% python3 -q
>>> import numpy as np
>>> import numpy.linalg as la
>>> np.set_printoptions(precision=3, suppress=True, linewidth=140)
>>> rnd = lambda a: np.round(a, 3) + 0
>>> feats = np.load("run6.npy")
>>> feats
array([[ 0, -1, -3],
       [-1, -2, -4],
       [ 2,  1, -1],
       [ 2,  1, -1],
       [-2, -3, -5]])
>>> U, sigma, VT = la.svd(feats)
>>> np.argmax(sigma[:-1] / (sigma[1:] + 1e-6)) + 1
np.int64(2)
>>> M2 = U[:, :2] @ np.diag(sigma[:2]) @ VT[:2]
>>> rnd(la.norm(feats - M2) / la.norm(feats))
np.float64(0.0)
>>> rnd(M2)
array([[ 0., -1., -3.],
       [-1., -2., -4.],
       [ 2.,  1., -1.],
       [ 2.,  1., -1.],
       [-2., -3., -5.]])
>>> A = np.load("test18.npy")
>>> A
array([[-0.687, -3.313,  0.626,  3.313,  3.   , -1.   ],
       [-0.319, -3.681,  1.362,  3.681,  3.   , -1.   ],
       [-0.135, -3.865,  1.729,  3.865,  3.   , -1.   ],
       [ 0.787, -4.787,  3.574,  4.787,  3.   , -1.   ],
       [-0.981, -3.019,  0.037,  3.019,  3.   , -1.   ],
       [-2.124, -1.876, -2.248,  1.876,  3.   , -1.   ],
       [-1.094, -2.906, -0.187,  2.906,  3.   , -1.   ],
       [-0.826, -3.174,  0.348,  3.174,  3.   , -1.   ],
       [ 0.276, -4.276,  2.553,  4.276,  3.   , -1.   ],
       [-1.541, -2.459, -1.081,  2.459,  3.   , -1.   ],
       [-0.659, -3.341,  0.681,  3.341,  3.   , -1.   ],
       [-1.704, -2.296, -1.408,  2.296,  3.   , -1.   ],
       [-2.77 , -1.23 , -3.54 ,  1.23 ,  3.   , -1.   ],
       [-1.432, -2.568, -0.864,  2.568,  3.   , -1.   ],
       [-0.052, -3.948,  1.896,  3.948,  3.   , -1.   ],
       [ 0.022, -4.022,  2.044,  4.022,  3.   , -1.   ],
       [-0.875, -3.125,  0.249,  3.125,  3.   , -1.   ],
       [-0.31 , -3.69 ,  1.38 ,  3.69 ,  3.   , -1.   ],
       [-2.058, -1.942, -2.115,  1.942,  3.   , -1.   ],
       [-0.698, -3.302,  0.605,  3.302,  3.   , -1.   ],
       [ 0.212, -4.212,  2.424,  4.212,  3.   , -1.   ],
       [-2.039, -1.961, -2.077,  1.961,  3.   , -1.   ],
       [-3.466, -0.534, -4.932,  0.534,  3.   , -1.   ],
       [-2.784, -1.216, -3.569,  1.216,  3.   , -1.   ],
       [-1.763, -2.237, -1.526,  2.237,  3.   , -1.   ],
       [ 1.92 , -5.92 ,  5.839,  5.92 ,  3.   , -1.   ],
       [-0.668, -3.332,  0.663,  3.332,  3.   , -1.   ],
       [-1.848, -2.152, -1.697,  2.152,  3.   , -1.   ],
       [-0.584, -3.416,  0.831,  3.416,  3.   , -1.   ],
       [-2.672, -1.328, -3.344,  1.328,  3.   , -1.   ],
       [-1.703, -2.297, -1.405,  2.297,  3.   , -1.   ],
       [-1.17 , -2.83 , -0.34 ,  2.83 ,  3.   , -1.   ]])
>>> np.argsort(-la.norm(A, axis=0).round(6), kind="stable")[:3]
array([1, 3, 4])
>>> la.matrix_rank(A, rtol=0.1)
np.int64(2)
>>> la.lstsq(A[:-1].T, A[-1])[2]
np.int32(3)
>>> np.unique(A.round(6), axis=0).shape
(32, 6)
>>> U, sigma, VT = la.svd(A)
>>> rnd(sigma)
array([30.862, 15.553,  0.002,  0.   ,  0.   ,  0.   ])
>>> M2 = U[:, :2] @ np.diag(sigma[:2]) @ VT[:2]
>>> la.matrix_rank(M2)
np.int64(2)
>>> arr = np.array([[0, -3, 0, 0, 2, 0, 0, 0],
...     [0, 3, 0, 0, 0, 0, 0, 0],
...     [0, 0, 0, -1, 0, 1, 1, -3],
...     [0, 0, 0, 0, 0, 2, 3, 0],
...     [-2, -3, 0, 0, 1, 0, 0, 0],
...     [0, 0, 2, -3, 0, 3, 3, 2],
...     [0, 0, -1, 2, 0, 3, 0, -2],
...     [0, 0, 0, 1, 0, 3, 0, -3]])
>>> x = np.array([1, 1, -3, 1, 0, 0, 0, -1])
>>> rhs = arr @ x
>>> rhs
array([ -3,   3,   2,   0,  -5, -11,   7,   4])
>>> rnd(la.solve(arr, arr[:, 7]))
array([0., 0., 0., 0., 0., 0., 0., 1.])
>>> rnd(la.solve(arr, 2 * rhs))
array([ 2.,  2., -6.,  2.,  0.,  0.,  0., -2.])
>>> rnd(la.det(arr))
np.float64(-984.0)
>>> (arr != 0).astype(int)
array([[0, 1, 0, 0, 1, 0, 0, 0],
       [0, 1, 0, 0, 0, 0, 0, 0],
       [0, 0, 0, 1, 0, 1, 1, 1],
       [0, 0, 0, 0, 0, 1, 1, 0],
       [1, 1, 0, 0, 1, 0, 0, 0],
       [0, 0, 1, 1, 0, 1, 1, 1],
       [0, 0, 1, 1, 0, 1, 0, 1],
       [0, 0, 0, 1, 0, 1, 0, 1]])
